In [1]: import numpy as np

In [2]: np.set_printoptions(precision=3, suppress=True, linewidth=140, legacy="1.25")

In [3]: E = np.array([[0.0, -3.0, -2.0, 1.0],
   ...:     [0.0, -6.0, -4.0, 2.0],
   ...:     [0.0, 9.0, 6.0, -3.0],
   ...:     [0.0, -3.0, -2.0, 1.0]])

In [4]: rng = np.random.default_rng(148938)

In [5]: idx = rng.permutation(4)

In [6]: print(idx)
[2 0 3 1]

In [7]: B = E[idx][:, idx]

In [8]: print(B)
[[ 6.  0. -3.  9.]
 [-2.  0.  1. -3.]
 [-2.  0.  1. -3.]
 [-4.  0.  2. -6.]]

In [9]: print(np.trace(B))
1.0

In [10]: print(np.diag(B))
[ 6.  0.  1. -6.]

In [11]: print(np.round(np.sort(np.abs(np.linalg.eigvals(B))), 3) + 0)
[0. 0. 0. 1.]

In [12]: proj = np.triu(np.array([[4, -3, -5, -5], [-1, -5, -3, -4], [2, 5, 3, 2], [-4, 0, -2, 3]]), 1) + np.eye(4)

In [13]: B = proj @ E @ np.linalg.inv(proj)

In [14]: print(B)
[[  0. -15. -55.  55.]
 [  0. -21. -77.  77.]
 [  0.   3.  11. -11.]
 [  0.  -3. -11.  11.]]

In [15]: print(np.round(np.linalg.det(B), 3))
0.0

In [16]: print(np.trace(B), np.trace(E))
1.0 1.0

In [17]: u = np.array([0, 8])

In [18]: print(np.correlate(E[0], E[2], "full"))
[  0.   9. -12. -42. -12.   9.   0.]

In [19]: print(np.array([np.convolve(row, u, "same") for row in E]))
[[  0.   0. -24. -16.]
 [  0.   0. -48. -32.]
 [  0.   0.  72.  48.]
 [  0.   0. -24. -16.]]

In [20]: print(np.polyval(u, E[0]))
[8. 8. 8. 8.]

In [21]: print(np.convolve(E[0], u))
[  0.   0. -24. -16.   8.]

In [22]: J = np.loadtxt("layer1.csv", delimiter=",")

In [23]: print(J)
[[-2.789 -2.008 -2.389 -0.8  ]
 [-0.002  0.044  0.001 -0.016]
 [-3.495 -2.505 -3.02  -0.977]
 [-3.506 -2.476 -3.007 -0.986]
 [-1.359 -1.02  -1.203 -0.373]
 [-1.402 -0.993 -1.206 -0.442]
 [-3.485 -2.518 -3.002 -0.964]
 [-3.527 -2.504 -2.979 -0.991]
 [-2.089 -1.502 -1.789 -0.621]
 [-3.465 -2.504 -3.005 -1.018]
 [-0.688 -0.513 -0.599 -0.239]
 [ 0.02  -0.002 -0.015 -0.01 ]
 [-2.128 -1.536 -1.804 -0.594]
 [-1.411 -1.004 -1.168 -0.412]
 [-2.093 -1.496 -1.811 -0.613]
 [-0.701 -0.486 -0.616 -0.181]
 [-2.084 -1.527 -1.781 -0.619]
 [-0.016 -0.008  0.003  0.01 ]
 [-1.405 -1.002 -1.2   -0.388]
 [-0.699 -0.475 -0.598 -0.206]
 [-2.113 -1.498 -1.755 -0.602]
 [-0.708 -0.518 -0.617 -0.171]
 [-1.415 -0.954 -1.154 -0.425]
 [-0.705 -0.526 -0.61  -0.159]
 [-0.001 -0.037  0.005  0.016]]

In [24]: proj = J @ np.linalg.solve(J.T @ J, J.T)

In [25]: print(np.round(np.trace(proj), 3))
4.0
